$ python3 -q
>>> import numpy as np
>>> np.set_printoptions(precision=2, suppress=True, linewidth=160)
>>> M = np.load("data.npy")
>>> M
array([[ 0.08,  0.03, -0.16, -0.19,  0.15],
       [-0.69, -0.03,  1.44,  2.17, -2.19],
       [-0.07,  0.04,  0.07,  0.12, -0.18],
       [ 1.99,  0.06, -4.02, -5.92,  5.98],
       [-0.92, -0.02,  1.86,  2.74, -2.68],
       [-0.04, -0.01,  0.21,  0.22, -0.27],
       [ 0.37,  0.05, -0.63, -1.02,  1.01],
       [ 1.29, -0.03, -2.69, -3.8 ,  3.91],
       [-0.8 , -0.05,  1.53,  2.41, -2.39],
       [ 0.12,  0.  , -0.2 , -0.38,  0.37],
       [-2.03, -0.05,  3.96,  5.88, -6.08],
       [-0.82, -0.01,  1.31,  2.05, -2.05],
       [-0.95, -0.09,  1.88,  2.91, -2.94],
       [ 0.4 ,  0.02, -0.73, -1.18,  1.2 ],
       [ 1.02,  0.06, -2.26, -3.22,  3.24],
       [ 0.24, -0.06, -0.53, -0.92,  0.84],
       [ 0.77,  0.1 , -1.69, -2.61,  2.6 ]])
>>> labels = M[:, 2] > np.median(M[:, 2])
>>> u = M[labels].mean(axis=0) - M[~labels].mean(axis=0)
>>> ((M - M.mean(axis=0)) @ u > 0).astype(int)
array([0, 1, 1, 0, 1, 1, 0, 0, 1, 0, 1, 1, 1, 0, 0, 0, 0])
>>> (((M - M.mean(axis=0)) @ u > 0) == labels).mean()
np.float64(1.0)
>>> W0 = np.load("out13.npy")
>>> W0
array([[1.  , 0.9 , 0.81, 0.73, 0.66, 0.59, 0.53, 0.48, 0.43, 0.39, 0.35, 0.31, 0.28],
       [0.9 , 1.  , 0.9 , 0.81, 0.73, 0.66, 0.59, 0.53, 0.48, 0.43, 0.39, 0.35, 0.31],
       [0.81, 0.9 , 1.  , 0.9 , 0.81, 0.73, 0.66, 0.59, 0.53, 0.48, 0.43, 0.39, 0.35],
       [0.73, 0.81, 0.9 , 1.  , 0.9 , 0.81, 0.73, 0.66, 0.59, 0.53, 0.48, 0.43, 0.39],
       [0.66, 0.73, 0.81, 0.9 , 1.  , 0.9 , 0.81, 0.73, 0.66, 0.59, 0.53, 0.48, 0.43],
       [0.59, 0.66, 0.73, 0.81, 0.9 , 1.  , 0.9 , 0.81, 0.73, 0.66, 0.59, 0.53, 0.48],
       [0.53, 0.59, 0.66, 0.73, 0.81, 0.9 , 1.  , 0.9 , 0.81, 0.73, 0.66, 0.59, 0.53],
       [0.48, 0.53, 0.59, 0.66, 0.73, 0.81, 0.9 , 1.  , 0.9 , 0.81, 0.73, 0.66, 0.59],
       [0.43, 0.48, 0.53, 0.59, 0.66, 0.73, 0.81, 0.9 , 1.  , 0.9 , 0.81, 0.73, 0.66],
       [0.39, 0.43, 0.48, 0.53, 0.59, 0.66, 0.73, 0.81, 0.9 , 1.  , 0.9 , 0.81, 0.73],
       [0.35, 0.39, 0.43, 0.48, 0.53, 0.59, 0.66, 0.73, 0.81, 0.9 , 1.  , 0.9 , 0.81],
       [0.31, 0.35, 0.39, 0.43, 0.48, 0.53, 0.59, 0.66, 0.73, 0.81, 0.9 , 1.  , 0.9 ],
       [0.28, 0.31, 0.35, 0.39, 0.43, 0.48, 0.53, 0.59, 0.66, 0.73, 0.81, 0.9 , 1.  ]])
>>> W = np.array([[1, 2],
...     [0, 2],
...     [3, 3],
...     [1, 0],
...     [0, 3],
...     [3, 3],
...     [0, 3],
...     [3, 1],
...     [0, 3],
...     [0, 2],
...     [0, 3],
...     [3, 3],
...     [1, 0]])
>>> coef = np.array([1, -8])
>>> H = np.maximum(W0 @ W + coef, 0)
>>> (H > 0).mean(axis=0)
array([1., 1.])
>>> np.linalg.matrix_rank(H)
np.int64(2)
>>> basis = np.array([[1, -3, 5], [0, -1, -5]])
>>> (H @ basis).round(6).argmax(axis=1)
array([0, 0, 0, 0, 0, 0, 0, 0, 0, 0, 0, 0, 0])
>>> u = np.array([1, 1, -2])
>>> np.polyval(u, W0[8])
array([-1.39, -1.29, -1.19, -1.06, -0.9 , -0.74, -0.53, -0.29,  0.  , -0.29, -0.53, -0.74, -0.9 ])
>>> ev, V = np.linalg.eigh(W0)
>>> np.unique(ev.round(6) + 0, return_counts=True)[1]
array([1, 1, 1, 1, 1, 1, 1, 1, 1, 1, 1, 1, 1])
>>> np.abs(V[:, -1])
array([0.23, 0.26, 0.27, 0.29, 0.3 , 0.3 , 0.3 , 0.3 , 0.3 , 0.29, 0.27, 0.26, 0.23])
>>> round(ev.sum(), 2), np.trace(W0)
(np.float64(13.0), np.float64(13.0))
>>> np.abs(V[:, -1]).round(6).argmax()
np.int64(6)
>>> low = np.linalg.cholesky(W0)
>>> np.linalg.eigvalsh(W0).min() > 0
np.True_
>>> np.diag(low) ** 2
array([1.  , 0.19, 0.19, 0.19, 0.19, 0.19, 0.19, 0.19, 0.19, 0.19, 0.19, 0.19, 0.19])
>>> feats = np.minimum.outer(np.arange(1, 5), np.arange(1, 5)) * 2
>>> feats
array([[2, 2, 2, 2],
       [2, 4, 4, 4],
       [2, 4, 6, 6],
       [2, 4, 6, 8]])
>>> other = feats / np.linalg.norm(feats, axis=1, keepdims=True)
>>> G = other @ other.T
>>> G[3]
array([0.91, 0.96, 0.99, 1.  ])
>>> (G - 2 * np.eye(4)).round(6).argmax(axis=1)
array([1, 2, 3, 2])
>>> np.argwhere(np.triu(np.abs(G) > 0.95, 1))
array([[0, 1],
       [1, 2],
       [1, 3],
       [2, 3]])
>>> ev, V = np.linalg.eigh(feats)
>>> x0 = np.array([0, 0, 2, 1])
>>> x0 @ feats @ x0
np.int64(56)
>>> x0 @ feats @ x0 / (x0 @ x0), round(ev[0], 2), round(ev[-1], 2)
(np.float64(11.2), np.float64(0.57), np.float64(16.58))
>>> np.abs(feats).sum(axis=1).max(), np.round(np.abs(ev).max(), 2)
(np.int64(20), np.float64(16.58))
>>> V * np.sqrt(ev) @ V.T
array([[1.22, 0.52, 0.37, 0.32],
       [0.52, 1.59, 0.84, 0.7 ],
       [0.37, 0.84, 1.92, 1.22],
       [0.32, 0.7 , 1.22, 2.44]])
>>> E = np.array([[4.0, 1.0, 1.0, 1.0, 1.0, 1.0],
...     [1.0, 4.0, 1.0, 1.0, 1.0, 1.0],
...     [1.0, 1.0, 4.0, 1.0, 1.0, 1.0],
...     [1.0, 1.0, 1.0, 4.0, 1.0, 1.0],
...     [1.0, 1.0, 1.0, 1.0, 4.0, 1.0],
...     [1.0, 1.0, 1.0, 1.0, 1.0, 4.0]])
>>> E
array([[4., 1., 1., 1., 1., 1.],
       [1., 4., 1., 1., 1., 1.],
       [1., 1., 4., 1., 1., 1.],
       [1., 1., 1., 4., 1., 1.],
       [1., 1., 1., 1., 4., 1.],
       [1., 1., 1., 1., 1., 4.]])
>>> x0 = np.array([8, 6, -9, 7, -8, -3])
>>> y = E @ x0
>>> y
array([ 25.,  19., -26.,  22., -23.,  -8.])
>>> np.round(np.linalg.solve(E, E[:, 3]), 2) + 0
array([0., 0., 0., 1., 0., 0.])
>>> x0 = np.array([4, 2, 1, 0, 3, 3])
>>> h = np.maximum(E @ x0, 0)
>>> np.tanh(E @ x0)
array([1., 1., 1., 1., 1., 1.])
>>> np.maximum(E @ (3 * x0), 0)
array([75., 57., 48., 39., 66., 66.])
>>> E * (h > 1e-9)[:, None]
array([[4., 1., 1., 1., 1., 1.],
       [1., 4., 1., 1., 1., 1.],
       [1., 1., 4., 1., 1., 1.],
       [1., 1., 1., 4., 1., 1.],
       [1., 1., 1., 1., 4., 1.],
       [1., 1., 1., 1., 1., 4.]])
>>> ev, V = np.linalg.eigh(E)
>>> x0 = np.array([-1, 0, -4, 4, 1, 5])
>>> V * np.abs(ev) @ V.T
array([[4., 1., 1., 1., 1., 1.],
       [1., 4., 1., 1., 1., 1.],
       [1., 1., 4., 1., 1., 1.],
       [1., 1., 1., 4., 1., 1.],
       [1., 1., 1., 1., 4., 1.],
       [1., 1., 1., 1., 1., 4.]])
>>> x0 @ E @ x0
np.float64(202.0)
>>> E.reshape(2, -1)
array([[4., 1., 1., 1., 1., 1., 1., 4., 1., 1., 1., 1., 1., 1., 4., 1., 1., 1.],
       [1., 1., 1., 4., 1., 1., 1., 1., 1., 1., 4., 1., 1., 1., 1., 1., 1., 4.]])
>>> E.reshape(6, 7)
Traceback (most recent call last):
  File "<python-input-56>", line 1, in <module>
    E.reshape(6, 7)
    ~~~~~~~~~^^^^^^
ValueError: cannot reshape array of size 36 into shape (6,7)
>>> t3 = E.reshape(6, 2, -1)
>>> np.einsum("ihd,ihd->ih", t3, t3)
array([[18.,  3.],
       [18.,  3.],
       [18.,  3.],
       [ 3., 18.],
       [ 3., 18.],
       [ 3., 18.]])
>>> np.swapaxes(t3, 1, 2)[4]
array([[1., 1.],
       [1., 4.],
       [1., 1.]])
>>> np.einsum("ihd,jhd->hij", t3, t3).shape
(2, 6, 6)
>>> other = E / np.linalg.norm(E, axis=1, keepdims=True)
>>> G = other @ other.T
>>> round(float(np.degrees(np.arccos(np.clip(G[4, 3], -1, 1)))), 2)
55.15
>>> np.argwhere(np.triu(np.abs(G) > 0.95, 1))
array([], shape=(0, 2), dtype=int64)
>>> G
array([[1.  , 0.57, 0.57, 0.57, 0.57, 0.57],
       [0.57, 1.  , 0.57, 0.57, 0.57, 0.57],
       [0.57, 0.57, 1.  , 0.57, 0.57, 0.57],
       [0.57, 0.57, 0.57, 1.  , 0.57, 0.57],
       [0.57, 0.57, 0.57, 0.57, 1.  , 0.57],
       [0.57, 0.57, 0.57, 0.57, 0.57, 1.  ]])
>>> (G - 2 * np.eye(6)).round(6).argmax(axis=1)
array([1, 0, 0, 0, 0, 0])
>>> G[4]
array([0.57, 0.57, 0.57, 0.57, 1.  , 0.57])
